$ python -q
>>> import numpy as np
>>> np.set_printoptions(suppress=True, linewidth=160)
>>> def tidy(a):
...     return np.round(a, 3) + 0
... 
>>> mat = np.load("m.npy")
>>> mat
array([[ 5,  0,  0],
       [ 0, -5,  0],
       [ 0,  0, -2]])
>>> # equal to its transpose
>>> tidy(np.linalg.eigvalsh(mat).min())
np.float64(-5.0)
>>> try:
...     np.linalg.cholesky(mat)
... except np.linalg.LinAlgError as e:
...     print("failed:", e)
... 
failed: Matrix is not positive definite
>>> K = np.loadtxt("arr.csv", delimiter=",")
>>> K
array([[ 2.511,  2.193, -3.529, -0.522, -1.077],
       [-3.321,  2.143,  0.781, -2.949, -0.264],
       [-0.982, -3.096, -2.957,  2.388, -0.012],
       [ 1.098,  1.341, -3.331,  3.185,  0.873],
       [ 1.884, -1.165, -3.857,  0.617, -2.199],
       [-2.073, -0.346, -0.77 , -4.386,  0.871],
       [ 1.321,  2.295, -3.568, -0.001, -2.292],
       [-0.665,  1.212, -0.922,  4.694, -0.449],
       [ 2.208, -0.798,  0.41 , -4.394,  0.107],
       [-0.312,  3.523, -0.435, -2.938,  1.917],
       [-0.657, -1.153,  2.353, -4.156,  0.655],
       [ 4.018, -0.309, -0.274,  2.025,  2.14 ],
       [ 0.346,  2.113, -1.801,  2.265,  3.47 ],
       [ 4.365,  1.418, -1.597,  1.174,  0.099],
       [-0.634, -0.565, -3.052,  0.569, -3.826],
       [-0.859, -1.763, -0.833,  0.111, -4.522],
       [ 3.166, -0.268, -2.636, -1.944,  2.044],
       [-0.085,  1.019, -4.849,  0.585,  0.312],
       [ 1.052,  4.369, -0.522, -2.022, -0.666],
       [ 1.371, -0.663,  2.737, -3.887, -0.275],
       [ 1.41 ,  0.022,  3.757, -1.32 , -2.674],
       [-2.935,  0.32 ,  3.739,  1.153, -0.986],
       [ 2.739, -1.924, -2.476,  0.083,  2.767],
       [ 1.947,  0.869, -0.113,  4.499, -0.451],
       [-3.788, -2.249,  1.529, -1.616,  0.802],
       [ 4.006, -1.863,  2.2  , -0.516, -0.611]])
>>> vec = np.array([-1, 2, -3, 1, -1])
>>> target = K @ vec
>>> tidy(np.linalg.lstsq(K, target)[0])
array([-1.,  2., -3.,  1., -1.])
>>> rng = np.random.default_rng(512645)
>>> target = target + 0.05 * rng.normal(size=26)
>>> tidy(target)
array([ 13.038,   2.545,   6.123,  13.944,  10.229,  -1.558,  16.222,  11.091,  -9.534,   3.81 , -13.494,  -3.962,   8.046,   4.291,  13.089,   4.346,   0.213,
        16.94 ,   7.877, -14.526, -11.204,  -5.559,  -1.694,   5.091,  -7.76 , -14.164])
>>> coef, *_ = np.linalg.lstsq(K, target)
>>> [round(float(np.linalg.norm(np.linalg.solve(K.T @ K + lam * np.eye(5), K.T @ target))), 2) for lam in (0, 1, 10, 100)]
[4.0, 3.97, 3.72, 2.36]
>>> tidy(K.T @ (target - K @ coef))
array([0., 0., 0., 0., 0.])
>>> Ac = K - K.mean(axis=0)
>>> U, sv, Vt = np.linalg.svd(Ac, full_matrices=False)
>>> tidy(Vt[0] * np.sign(Vt[0, np.abs(Vt[0]).argmax()]))
array([ 0.332,  0.109, -0.62 ,  0.701,  0.036])
>>> np.linalg.matrix_rank(Ac)
np.int64(5)
>>> np.abs(Vt[0]).argmax()
np.int64(3)
>>> tidy(sv)
array([15.26 , 11.173, 10.097,  9.235,  8.596])
>>> np.searchsorted(np.cumsum(sv ** 2) / (sv ** 2).sum(), 0.9) + 1
np.int64(5)
>>> arr = np.load("mat.npy")
>>> arr
array([[-1.408, -0.6  ,  0.5  ],
       [-0.804, -1.1  ,  0.2  ],
       [-2.394, -1.   ,  0.8  ],
       [ 0.546, -0.6  ,  0.   ],
       [ 2.947, -1.6  , -1.   ],
       [-3.462, -0.3  ,  1.2  ],
       [ 3.558,  0.3  , -1.2  ],
       [ 0.148,  0.2  ,  0.1  ],
       [-4.851, -2.   ,  1.5  ],
       [ 1.056,  1.2  , -0.3  ]])
>>> proj = arr @ np.linalg.solve(arr.T @ arr, arr.T)
>>> tidy(proj @ arr[:, 2])
array([ 0.5,  0.2,  0.8,  0. , -1. ,  1.2, -1.2,  0.1,  1.5, -0.3])
>>> tidy(np.linalg.eigvalsh(proj))
array([0., 0., 0., 0., 0., 0., 0., 1., 1., 1.])
>>> np.allclose(proj @ proj, proj)
True
>>> tidy(np.diag(proj))
array([0.075, 0.135, 0.135, 0.575, 0.644, 0.249, 0.218, 0.293, 0.537, 0.137])
>>> f = np.array([1, 0])
>>> np.polyval(f, arr[0])
array([-1.408, -0.6  ,  0.5  ])
>>> np.array([np.convolve(row, f, "same") for row in arr])
array([[-1.408, -0.6  ,  0.5  ],
       [-0.804, -1.1  ,  0.2  ],
       [-2.394, -1.   ,  0.8  ],
       [ 0.546, -0.6  ,  0.   ],
       [ 2.947, -1.6  , -1.   ],
       [-3.462, -0.3  ,  1.2  ],
       [ 3.558,  0.3  , -1.2  ],
       [ 0.148,  0.2  ,  0.1  ],
       [-4.851, -2.   ,  1.5  ],
       [ 1.056,  1.2  , -0.3  ]])
>>> tidy(np.cross(arr[0, :3], arr[1, :3]))
array([ 0.43 , -0.12 ,  1.066])
>>> tidy(np.correlate(arr[0], arr[1], "full"))
array([-0.282,  1.429,  1.892, -0.068, -0.402])
>>> Ac = arr - arr.mean(axis=0)
>>> U, sv, Vt = np.linalg.svd(Ac, full_matrices=False)
>>> (np.sign(U[:, 0]) == np.sign(U[0, 0])).astype(int)
array([1, 1, 1, 0, 0, 1, 0, 0, 1, 0])
>>> np.searchsorted(np.cumsum(sv ** 2) / (sv ** 2).sum(), 0.9) + 1
np.int64(1)
>>> np.abs(Vt[0]).argmax()
np.int64(0)
>>> np.linalg.matrix_rank(Ac)
np.int64(3)
>>> tidy((sv ** 2).sum() ** 2 / (sv ** 4).sum())
np.float64(1.181)
>>> basis = K[[14, 13]].astype(float)
>>> for _ in range(3):
...     idx = np.linalg.norm(K[:, None] - basis, axis=-1).argmin(axis=1)
...     basis = np.array([K[idx == j].mean(axis=0) for j in range(2)])
... 
>>> idx
array([1, 0, 0, 1, 1, 0, 1, 0, 1, 1, 0, 1, 1, 1, 0, 0, 1, 0, 1, 1, 1, 0, 1, 1, 0, 1])
>>> tidy(basis)
array([[-1.6  , -0.448, -0.498, -0.361, -0.742],
       [ 2.071,  0.697, -0.94 , -0.231,  0.198]])
>>> tidy(basis[1] - basis[0])
array([ 3.671,  1.145, -0.442,  0.13 ,  0.94 ])
>>> J = np.loadtxt("x.csv", delimiter=",")
>>> J
array([[ 1.7,  1.1, -0.6,  1.9, -1.5],
       [ 0.5, -0.1,  0.3, -0.6, -1.6],
       [-0.9,  0.3,  0. ,  0.5,  2.2],
       [-0.1, -1.7, -1.4, -0.3,  1.2],
       [ 1.2,  0.9, -1.2,  0.6,  0.3],
       [-0.9,  0.6,  1.2,  1.1,  1.1],
       [ 0.3,  1.4, -0.1,  0.4,  1. ],
       [-0.8,  1.4, -0.5,  0.2,  1. ],
       [-1.3, -2.2,  1.4, -0.7, -0.4],
       [ 0.2, -1.9, -1.9, -1.2,  0.3],
       [-1.1,  0. ,  2. , -0.6,  0.1],
       [-2.4,  1.2,  6. , -1.2, -2.7],
       [-0.6,  0.2,  1. ,  0.3, -0.4],
       [-0.8,  0.9, -0.4, -1.3,  0. ]])
>>> proj = J @ np.linalg.solve(J.T @ J, J.T)
>>> tidy(np.linalg.eigvalsh(proj))
array([0., 0., 0., 0., 0., 0., 0., 0., 0., 1., 1., 1., 1., 1.])
>>> idx = J[:, 0] > np.median(J[:, 0])
>>> f = J[idx].mean(axis=0) - J[~idx].mean(axis=0)
>>> idx.astype(int)
array([1, 1, 0, 1, 1, 0, 1, 0, 0, 1, 0, 0, 1, 0])
>>> vec = np.array([-1, -2, 1, 1, 2])
>>> target = J @ vec
>>> tidy(target)
array([-5.6, -3.8,  5.2,  4.2, -3. ,  4.2, -0.8, -0.3,  5.6,  1.1,  2.7, -0.6,  0.7, -2.7])
>>> try:
...     np.linalg.solve(J, target)
... except np.linalg.LinAlgError as e:
...     print(repr(e))
... 
LinAlgError('Last 2 dimensions of the array must be square')
>>> tidy(np.linalg.solve(J.T @ J, J.T @ target))
array([-1., -2.,  1.,  1.,  2.])
>>> tidy(np.linalg.pinv(J) @ J)
array([[1., 0., 0., 0., 0.],
       [0., 1., 0., 0., 0.],
       [0., 0., 1., 0., 0.],
       [0., 0., 0., 1., 0.],
       [0., 0., 0., 0., 1.]])
>>> target = target + 0.02 * rng.normal(size=14)
>>> tidy(target)
array([-5.58 , -3.801,  5.23 ,  4.212, -2.998,  4.221, -0.808, -0.314,  5.557,  1.102,  2.674, -0.589,  0.702, -2.686])
>>> coef, *_ = np.linalg.lstsq(J, target)
>>> coef.round()
array([-1., -2.,  1.,  1.,  2.])
>>> tidy(np.linalg.norm(target - J @ coef))
np.float64(0.064)
>>> [round(float(np.linalg.norm(np.linalg.solve(J.T @ J + lam * np.eye(5), J.T @ target))), 2) for lam in (0, 1, 10, 100)]
[3.31, 3.04, 1.9, 0.47]
>>> tidy(coef)
array([-1.004, -1.995,  0.997,  1.005,  1.999])
>>> tidy(J.T @ (target - J @ coef))
array([0., 0., 0., 0., 0.])
>>> Ac = J - J.mean(axis=0)
>>> U, sv, Vt = np.linalg.svd(Ac, full_matrices=False)
>>> (np.sign(U[:, 0]) == np.sign(U[0, 0])).astype(int)
array([1, 0, 1, 1, 1, 0, 1, 1, 0, 1, 0, 0, 0, 1])
>>> np.abs(U[:, 0]).argmax()
np.int64(11)
>>> tidy(sv)
array([8.25 , 4.977, 4.224, 2.548, 0.935])
>>> tidy(np.abs(Vt[-1]))
array([0.739, 0.03 , 0.407, 0.365, 0.393])
